% ipython --no-banner

In [1]: import numpy as np

In [2]: from numpy import linalg as LA

In [3]: np.set_printoptions(suppress=True, linewidth=120)

In [4]: mat = np.load("layer8.npy")

In [5]: print(mat)
[[ 0.  2.  0.  0.  0.]
 [ 2. -3.  0.  0.  0.]
 [ 0.  0. -1. -3.  4.]
 [ 0.  0.  4.  3.  1.]
 [ 0.  0.  4. -5. -5.]]

In [6]: print(np.round(np.sort(np.abs(LA.eigvals(mat))), 2))
[1.   4.   4.96 4.96 7.73]

In [7]: print(np.round(LA.det(mat), 2))
760.0

In [8]: print(np.allclose(mat @ mat.T, mat.T @ mat))
False

In [9]: X = np.load("m.npy")

In [10]: print(X.round(2))
[[ 1.34  0.25  0.91 -0.03]
 [ 0.25  1.55 -0.27 -0.75]
 [ 0.91 -0.27  0.74  0.19]
 [-0.03 -0.75  0.19  0.37]]

In [11]: # looks like rank 2

In [12]: vals, evecs = LA.eigh(X)

In [13]: print(np.round(evecs @ np.diag(vals) @ evecs.T, 2))
[[ 1.34  0.25  0.91 -0.03]
 [ 0.25  1.55 -0.27 -0.75]
 [ 0.91 -0.27  0.74  0.19]
 [-0.03 -0.75  0.19  0.37]]

In [14]: print((vals > 1e-8).sum(), (vals < -1e-8).sum())
2 0

In [15]: print(np.round(LA.svd(X, compute_uv=False), 2) + 0)
[2. 2. 0. 0.]

In [16]: ang = np.radians(90)

In [17]: R = np.eye(4)

In [18]: R[3, 3] = R[2, 2] = np.cos(ang)

In [19]: R[3, 2], R[2, 3] = -np.sin(ang), np.sin(ang)

In [20]: print(R.round(2) + 0)
[[ 1.  0.  0.  0.]
 [ 0.  1.  0.  0.]
 [ 0.  0.  0.  1.]
 [ 0.  0. -1.  0.]]

In [21]: Y = X @ R.T

In [22]: print(np.round(LA.svd(X, compute_uv=False), 2) + 0, np.round(LA.svd(Y, compute_uv=False), 2) + 0)
[2. 2. 0. 0.] [2. 2. 0. 0.]

In [23]: print(Y.round(2))
[[ 1.34  0.25 -0.03 -0.91]
 [ 0.25  1.55 -0.75  0.27]
 [ 0.91 -0.27  0.19 -0.74]
 [-0.03 -0.75  0.37 -0.19]]

In [24]: print(np.allclose(LA.norm(X, axis=1), LA.norm(Y, axis=1)))
True

In [25]: print(round(LA.det(R), 2), np.trace(R))
1.0 2.0

In [26]: print(np.allclose(X @ X.T, Y @ Y.T))
True

In [27]: Uu, sv, Vt = LA.svd(X)

In [28]: evecs = Vt[:(sv > 1e-8).sum()]

In [29]: rng = np.random.default_rng(97)

In [30]: vec = X[3] + -3 * X[2] + rng.integers(2) * np.eye(4)[1]

In [31]: print(vec.round(2))
[-2.76  0.05 -2.04 -0.21]

In [32]: print(np.round(evecs.T @ evecs, 2))
[[ 0.67  0.12  0.45 -0.02]
 [ 0.12  0.77 -0.13 -0.38]
 [ 0.45 -0.13  0.37  0.1 ]
 [-0.02 -0.38  0.1   0.19]]

In [33]: print(round(LA.norm(vec - evecs.T @ evecs @ vec), 2))
0.0

In [34]: print(LA.matrix_rank(np.vstack([X, vec])))
2

In [35]: rk = LA.matrix_rank(X)

In [36]: print(rk)
2

In [37]: null = LA.svd(X)[2][rk:].T

In [38]: print([int(LA.matrix_rank(np.delete(X, i, axis=0))) for i in range(4)])
[2, 2, 2, 2]

In [39]: print(null.shape)
(4, 2)

In [40]: print(np.round(null @ null.T, 2))
[[ 0.33 -0.12 -0.45  0.02]
 [-0.12  0.23  0.13  0.38]
 [-0.45  0.13  0.63 -0.1 ]
 [ 0.02  0.38 -0.1   0.81]]

In [41]: print(np.allclose(X @ null, 0))
True

In [42]: print([int(LA.matrix_rank(X[:i])) for i in range(1, len(X) + 1)])
[1, 2, 2, 2]

In [43]: E = np.array([[0.9, -0.1, 0.2, -0.1, 0.4],
    ...:     [-0.9, 1.2, -0.5, 0.4, 1.3],
    ...:     [2.0, 0.5, -0.3, 0.4, -1.4],
    ...:     [0.7, -1.6, -0.2, -0.1, -0.7]])

In [44]: print(E)
[[ 0.9 -0.1  0.2 -0.1  0.4]
 [-0.9  1.2 -0.5  0.4  1.3]
 [ 2.   0.5 -0.3  0.4 -1.4]
 [ 0.7 -1.6 -0.2 -0.1 -0.7]]

In [45]: T = np.stack([E, -3 * E, E[::-1]])

In [46]: print((T @ E.T).shape)
(3, 4, 4)

In [47]: print(T.shape)
(3, 4, 5)

In [48]: print(np.round(LA.norm(T, axis=(1, 2)), 2))
[ 3.93 11.78  3.93]

In [49]: print(np.allclose(X[:-1].T @ LA.lstsq(X[:-1].T, X[-1])[0], X[-1]))
True

In [50]: print(np.abs(np.diag(LA.qr(X)[1])) > 1e-9)
[ True  True False False]

In [51]: print(np.unique(X.round(6), axis=0).shape)
(4, 4)

In [52]: print(round(float(np.trace(LA.pinv(X) @ X)), 2))
2.0

In [53]: Y = np.array([[6, 0, 7], [8, 7, 3], [6, 4, 7], [1, 8, 8], [4, 9, 0]])

In [54]: print(np.round(Y.T @ E.T, 2))
[[  7.3   6.8   9.  -12.7]
 [  2.9  21.3  -7.1 -19.1]
 [  6.6  -3.   16.6  -2.1]]

In [55]: print(np.round(E @ Y, 2))
[[  7.3   2.9   6.6]
 [  6.8  21.3  -3. ]
 [  9.   -7.1  16.6]
 [-12.7 -19.1  -2.1]]

In [56]: print(np.round(np.einsum("ik,kj->ji", E, Y), 2))
[[  7.3   6.8   9.  -12.7]
 [  2.9  21.3  -7.1 -19.1]
 [  6.6  -3.   16.6  -2.1]]

In [57]: print(np.vstack([E, Y.T]).shape)
(7, 5)

In [58]: F = np.loadtxt("run16.csv", delimiter=",")

In [59]: print(F)
[[ 1. -1.  1.]
 [ 1.  0.  0.]
 [ 1.  1.  1.]
 [ 1.  2.  4.]]

In [60]: G = F.T @ F

In [61]: print(G)
[[ 4.  2.  6.]
 [ 2.  6.  8.]
 [ 6.  8. 18.]]

In [62]: print((F @ F.T).shape)
(4, 4)

In [63]: print(np.allclose(G, G.T))
True

In [64]: print(np.trace(G), (F ** 2).sum())
28.0 28.0

In [65]: Y = np.c_[F[:, :1] @ np.array([[-1]]), np.array([0, 0, 2, 0])]

In [66]: print(Y)
[[-1.  0.]
 [-1.  0.]
 [-1.  2.]
 [-1.  0.]]

In [67]: print(LA.matrix_rank(Y))
2

In [68]: hat = F @ LA.solve(F.T @ F, F.T)

In [69]: print(np.round(hat @ F[:, 1], 2) + 0)
[-1.  0.  1.  2.]

In [70]: print(np.allclose(hat @ hat, hat))
True

In [71]: print(np.trace(hat))
3.0

In [72]: print(F.mean(axis=0))
[1.  0.5 1.5]

In [73]: print(F.sum(axis=0))
[4. 2. 6.]

In [74]: print(np.diff(F, axis=0))
[[ 0.  1. -1.]
 [ 0.  1.  1.]
 [ 0.  1.  3.]]

In [75]: print(LA.matrix_rank(F))
3

In [76]: print(F.sum(axis=1))
[1. 1. 3. 7.]

In [77]: print(F.shape)
(4, 3)

In [78]: print(F - F[0])
[[ 0.  0.  0.]
 [ 0.  1. -1.]
 [ 0.  2.  0.]
 [ 0.  3.  3.]]

In [79]: Q, evecs = LA.qr(F[:, :2])[0], LA.qr(F[:, 2:])[0]

In [80]: sv = LA.svd(Q.T @ evecs, compute_uv=False)

In [81]: print((sv > 0.9).sum())
0

In [82]: m1 = np.load("data.npy")

In [83]: print(m1)
[[ 3.03 -1.96  0.95]
 [ 2.97 -1.94  0.79]
 [ 3.12 -1.84  0.8 ]
 [ 2.92 -1.89  1.  ]
 [ 3.12 -1.82  1.05]
 [ 2.95 -1.95  1.19]
 [ 2.96 -1.98  0.9 ]
 [ 2.92 -2.02  0.79]
 [ 2.99 -1.88  0.67]
 [ 3.2  -2.06  0.95]
 [ 2.97 -1.99  1.19]
 [ 2.91 -1.95  1.01]
 [-2.15 -0.99  2.01]
 [-2.13 -1.06  1.92]
 [-2.04 -0.95  2.06]
 [-2.13 -1.08  2.03]
 [-2.   -0.94  2.1 ]
 [-1.88 -1.12  1.8 ]
 [-2.05 -0.98  2.04]
 [-1.92 -0.87  1.99]
 [-2.04 -0.96  1.83]
 [-1.82 -0.97  1.79]
 [-1.92 -0.97  1.85]
 [-2.07 -0.87  2.07]]

In [84]: Y = m1 + rng.integers(-2, 3, (24, 2)) @ rng.integers(-2, 3, (2, 3))

In [85]: print(Y.round(2))
[[-2.97 -6.96  3.95]
 [ 2.97 -1.94  0.79]
 [ 3.12 -1.84  0.8 ]
 [ 0.92 -1.89  2.  ]
 [ 7.12  0.18 -0.95]
 [-3.05 -6.95  4.19]
 [10.96  4.02 -3.1 ]
 [ 4.92 -2.02 -0.21]
 [ 8.99  3.12 -2.33]
 [-0.8  -5.06  2.95]
 [-3.03 -5.99  4.19]
 [ 2.91 -3.95  1.01]
 [-0.15  1.01  1.01]
 [-6.13 -3.06  3.92]
 [ 3.96  3.05 -0.94]
 [-2.13  0.92  2.03]
 [ 2.    1.06  0.1 ]
 [-3.88 -4.12  2.8 ]
 [-0.05  2.02  1.04]
 [ 4.08  4.13 -1.01]
 [-2.04 -2.96  1.83]
 [ 2.18  3.03 -0.21]
 [-1.92 -2.97  1.85]
 [-0.07 -0.87  1.07]]

In [86]: print(np.round(Y - m1, 2))
[[-6. -5.  3.]
 [ 0.  0.  0.]
 [ 0.  0.  0.]
 [-2.  0.  1.]
 [ 4.  2. -2.]
 [-6. -5.  3.]
 [ 8.  6. -4.]
 [ 2.  0. -1.]
 [ 6.  5. -3.]
 [-4. -3.  2.]
 [-6. -4.  3.]
 [ 0. -2.  0.]
 [ 2.  2. -1.]
 [-4. -2.  2.]
 [ 6.  4. -3.]
 [ 0.  2.  0.]
 [ 4.  2. -2.]
 [-2. -3.  1.]
 [ 2.  3. -1.]
 [ 6.  5. -3.]
 [ 0. -2.  0.]
 [ 4.  4. -2.]
 [ 0. -2.  0.]
 [ 2.  0. -1.]]

In [87]: print(np.round(np.abs(Y - m1).sum(axis=1), 2))
[14.  0.  0.  3.  8. 14. 18.  3. 14.  9. 13.  2.  5.  8. 13.  2.  8.  6.  6. 14.  2. 10.  2.  3.]

In [88]: print(LA.matrix_rank(Y - m1, tol=1e-8))
2
